In [1]: import numpy as np

In [2]: np.set_printoptions(precision=3, suppress=True, linewidth=200)

In [3]: def rnd(a):
   ...:     return np.round(a, 3) + 0
   ...: 

In [4]: X = np.load("m.npy")

In [5]: X
Out[5]: 
array([[-3, -2, -1,  0],
       [ 1,  2,  3,  4],
       [ 5,  6,  7,  8]])

In [6]: # looks like rank 2

In [7]: print([round(float(x), 3) for x in np.linalg.svd(X, compute_uv=False)[:3]])
[14.45, 3.032, 0.0]

In [8]: th = np.radians(180)

In [9]: Rm = np.eye(4)

In [10]: Rm[3, 3] = Rm[2, 2] = np.cos(th)

In [11]: Rm[3, 2], Rm[2, 3] = -np.sin(th), np.sin(th)

In [12]: rnd(Rm)
Out[12]: 
array([[ 1.,  0.,  0.,  0.],
       [ 0.,  1.,  0.,  0.],
       [ 0.,  0., -1.,  0.],
       [ 0.,  0.,  0., -1.]])

In [13]: A2 = X @ Rm.T

In [14]: print(rnd(np.linalg.det(Rm)), np.trace(Rm))
1.0 0.0

In [15]: np.allclose(np.linalg.norm(X, axis=1), np.linalg.norm(A2, axis=1))
Out[15]: True

In [16]: rnd(np.linalg.svd(X, compute_uv=False)), rnd(np.linalg.svd(A2, compute_uv=False))
Out[16]: (array([14.45 ,  3.032,  0.   ]), array([14.45 ,  3.032,  0.   ]))

In [17]: left, sigma, Vh = np.linalg.svd(X)

In [18]: evecs = Vh[:(sigma > 1e-8).sum()]

In [19]: rng = np.random.default_rng(3226)

In [20]: x = X[0] + 5 * X[2] + rng.integers(2) * np.eye(4)[1]

In [21]: x
Out[21]: array([22., 29., 34., 40.])

In [22]: print(np.allclose(evecs.T @ evecs @ x, x))
False

In [23]: rnd(evecs.T @ evecs)
Out[23]: 
array([[ 0.7,  0.4,  0.1, -0.2],
       [ 0.4,  0.3,  0.2,  0.1],
       [ 0.1,  0.2,  0.3,  0.4],
       [-0.2,  0.1,  0.4,  0.7]])

In [24]: print(rnd(np.linalg.norm(x - evecs.T @ evecs @ x)))
0.837

In [25]: K = np.load("dump.npy")

In [26]: K
Out[26]: 
array([[0, 1, 1],
       [1, 0, 1],
       [1, 1, 0]])

In [27]: # symmetric

In [28]: rnd(np.linalg.eigvalsh(K).min())
Out[28]: np.float64(-1.0)

In [29]: [round(float(np.linalg.det(K[:i, :i])), 2) + 0 for i in range(1, 4)]
Out[29]: [0.0, -1.0, 2.0]
